% python3 -q
>>> import numpy as np
>>> np.set_printoptions(suppress=True, linewidth=140)
>>> A = np.loadtxt("w.csv", delimiter=",")
>>> print(A)
[[ 2.2 -2.4  6.7  1.8]
 [-1.4  2.  -5.5 -1.6]
 [ 0.6 -0.5  0.4  1.2]
 [ 1.6 -1.7  5.5  1.9]
 [ 1.1 -0.8  3.2  1.1]
 [ 0.7 -1.7  3.4  1.3]
 [ 0.  -0.8 -0.1  0.2]
 [-0.1  0.8 -3.4 -0.9]
 [-0.6  1.1 -2.7 -1.1]
 [-1.6  1.8 -3.8 -1.7]
 [ 1.8 -0.9  3.8  1. ]
 [-1.1  1.1 -3.5 -1.4]
 [ 0.6 -0.4  1.9  0.5]
 [-0.3  0.2  0.   0.2]
 [ 1.5 -1.3  4.3  1.7]
 [-0.6  0.8 -2.9 -0.6]
 [-0.5  0.4 -0.9  0.3]
 [-0.4  0.8 -1.  -0.4]
 [ 1.4 -2.1  4.3  1.8]
 [ 0.1  0.2  0.2  0.2]
 [-1.4  1.7 -3.4 -1.1]
 [ 0.9 -0.6  2.7  0.8]
 [ 1.7 -1.5  3.5  1.1]
 [-0.2 -0.2  1.4  0.6]
 [-0.3  0.3 -0.2  0.3]
 [-0.2  0.7  0.1  0.4]
 [ 0.7 -1.5  4.3  1.6]
 [ 1.1 -1.9  5.8  2.5]
 [-1.   0.6 -2.5 -1.4]
 [-2.7  2.3 -5.7 -1.7]
 [ 2.4 -2.   5.9  2.1]
 [-2.3  1.9 -5.9 -3. ]
 [ 1.1 -0.7  3.2  1.6]]
>>> proj = A @ np.linalg.solve(A.T @ A, A.T)
>>> print(np.round(proj @ A[:, 0], 1) + 0)
[ 2.2 -1.4  0.6  1.6  1.1  0.7  0.  -0.1 -0.6 -1.6  1.8 -1.1  0.6 -0.3  1.5 -0.6 -0.5 -0.4  1.4  0.1 -1.4  0.9  1.7 -0.2 -0.3 -0.2  0.7
  1.1 -1.  -2.7  2.4 -2.3  1.1]
>>> print(np.linalg.matrix_rank(np.eye(33) - proj))
29
>>> print(np.allclose(proj @ proj, proj))
True
>>> print(np.round(np.diag(proj), 1) + 0)
[0.2 0.1 0.3 0.1 0.1 0.2 0.2 0.2 0.  0.1 0.2 0.  0.  0.  0.1 0.1 0.1 0.1 0.1 0.  0.1 0.1 0.1 0.1 0.  0.2 0.1 0.2 0.1 0.2 0.1 0.3 0.1]
>>> print(np.round(np.linalg.eigvalsh(proj), 1) + 0)
[0. 0. 0. 0. 0. 0. 0. 0. 0. 0. 0. 0. 0. 0. 0. 0. 0. 0. 0. 0. 0. 0. 0. 0. 0. 0. 0. 0. 0. 1. 1. 1. 1.]
>>> print(np.trace(proj))
4.0
